% ipython --no-banner

In [1]: import numpy as np

In [2]: from numpy import linalg as LA

In [3]: np.set_printoptions(suppress=True, linewidth=100)

In [4]: def rnd(a):
   ...:     return np.round(a, 1) + 0
   ...: 

In [5]: data = np.load("a.npy")

In [6]: print(data)
[[ 0  0  1 -2  0]
 [ 0 -1  0  0  0]
 [-1  0 -1 -1  0]
 [-2  0  2 -1  0]
 [ 0  0  0  0  1]]

In [7]: f, r1 = data[1], data[0]

In [8]: print(f @ f)
1

In [9]: pr = (f @ r1) / (f @ f) * f

In [10]: print(np.outer(f, r1))
[[ 0  0  0  0  0]
 [ 0  0 -1  2  0]
 [ 0  0  0  0  0]
 [ 0  0  0  0  0]
 [ 0  0  0  0  0]]

In [11]: print((r1 - pr) @ f)
0.0

In [12]: print(pr)
[ 0. -0.  0.  0.  0.]

In [13]: print(rnd(LA.norm(f + r1) ** 2 + LA.norm(f - r1) ** 2))
12.0

In [14]: print(rnd(np.poly(data)))
[  1.   2.  -1. -11.   0.   9.]

In [15]: print(np.einsum("ii->", data))
-2

In [16]: print(np.einsum("ij,ji->", data, data))
6

In [17]: print(rnd(LA.eigvals(data)))
[ 1.6+0.j  -1.8+1.6j -1.8-1.6j -1. +0.j   1. +0.j ]

In [18]: Uu, sig, Vh = LA.svd(data, full_matrices=False)

In [19]: print((sig > 1e-8).sum())
5

In [20]: print(np.allclose(Uu * sig @ Vh, data))
True

In [21]: print(rnd(Uu.T @ Uu))
[[1. 0. 0. 0. 0.]
 [0. 1. 0. 0. 0.]
 [0. 0. 1. 0. 0.]
 [0. 0. 0. 1. 0.]
 [0. 0. 0. 0. 1.]]

In [22]: print(rnd(sig))
[3.4 1.7 1.5 1.  1. ]

In [23]: print(rnd(np.cumsum(sig ** 2) / np.sum(sig ** 2)))
[0.6 0.8 0.9 0.9 1. ]

In [24]: print(rnd(Uu.T @ data @ Vh.T))
[[3.4 0.  0.  0.  0. ]
 [0.  1.7 0.  0.  0. ]
 [0.  0.  1.5 0.  0. ]
 [0.  0.  0.  1.  0. ]
 [0.  0.  0.  0.  1. ]]

In [25]: feats = np.loadtxt("arr.csv", delimiter=",")

In [26]: print(feats)
[[  2.   0.  -1.  -3.]
 [ -5.   2.   2.  -8.]
 [-12.   2.  11.  -7.]
 [-17.   9.  16.   0.]
 [-23.  17.   9.  -8.]
 [-24.   8.  14.  -3.]
 [-30.   9.  10.  -9.]
 [-21.   6.  11. -16.]
 [-19.  -3.  11.  -9.]
 [-10. -11.   2. -11.]
 [-14. -16.  -3.  -3.]
 [-11. -23.  -8.   5.]
 [-18. -24.  -6.  11.]
 [ -9. -26.  -8.  11.]
 [ -1. -19.  -1.   9.]
 [  3. -15.  -1.  14.]
 [  8. -12.  -9.   9.]
 [  5. -21. -10.   7.]
 [  1. -30. -15.  14.]
 [ -5. -32.  -8.  14.]
 [  2. -33.  -9.   7.]
 [ -7. -32. -12.   9.]
 [-16. -24. -21.  16.]
 [-13. -29. -22.  12.]
 [ -9. -36. -14.  14.]
 [-17. -44. -13.  12.]
 [ -9. -49. -21.  20.]
 [-14. -46. -14.  28.]
 [ -6. -49. -20.  23.]
 [ -2. -57. -27.  26.]
 [  4. -53. -32.  22.]
 [ -3. -53. -27.  13.]
 [  1. -53. -25.   6.]
 [ -6. -48. -23.   1.]
 [-15. -48. -16.   0.]]

In [27]: Ac = feats - feats.mean(axis=1)
ValueError: operands could not be broadcast together with shapes (35,4) (35,) 


In [28]: Ac = feats - feats.mean(axis=0)

In [29]: Uu, sig, Vh = LA.svd(Ac, full_matrices=False)

In [30]: print((np.sign(Uu[:, 0]) == np.sign(Uu[0, 0])).astype(int))
[1 1 1 1 1 1 1 1 1 1 1 1 1 0 1 1 1 0 0 0 0 0 0 0 0 0 0 0 0 0 0 0 0 0 0]

In [31]: print(rnd(Ac.mean(axis=0)))
[0. 0. 0. 0.]

In [32]: print(rnd(Vh[0] * np.sign(Vh[0, np.abs(Vh[0]).argmax()])))
[-0.2  0.8  0.5 -0.3]

In [33]: def softmax(z):
    ...:     e = np.exp(z - z.max(axis=-1, keepdims=True))
    ...:     return e / e.sum(axis=-1, keepdims=True)
    ...: 

In [34]: print(rnd(softmax(feats).sum(axis=1)))
[1. 1. 1. 1. 1. 1. 1. 1. 1. 1. 1. 1. 1. 1. 1. 1. 1. 1. 1. 1. 1. 1. 1. 1. 1. 1. 1. 1. 1. 1. 1. 1. 1.
 1. 1.]

In [35]: att = feats @ feats.T / np.sqrt(4)

In [36]: print(softmax(att).round(6).argmax(axis=1))
[ 0  7  6  6  6  6  6  6  6 34 34 29 29 29 29 29 30 29 29 29 29 29 29 29 29 29 29 29 29 29 29 29 29
 29 29]

In [37]: m1 = np.load("sample19.npy")

In [38]: print(m1)
[[-1.  1.  0.  0.  0.  0.  0.]
 [ 0. -1.  1.  0.  0.  0.  0.]
 [ 0.  0. -1.  1.  0.  0.  0.]
 [ 0.  0.  0. -1.  1.  0.  0.]
 [ 0.  0.  0.  0. -1.  1.  0.]
 [ 0.  0.  0.  0.  0. -1.  1.]
 [ 0.  0.  0.  0.  0.  0. -1.]]

In [39]: # triangular

In [40]: q, vecs = LA.qr(m1[:, :1])[0], LA.qr(m1[:, 1:])[0]

In [41]: sig = LA.svd(q.T @ vecs, compute_uv=False)

In [42]: print(rnd(sig))
[0.9]

In [43]: print((sig > 0.9).sum())
1
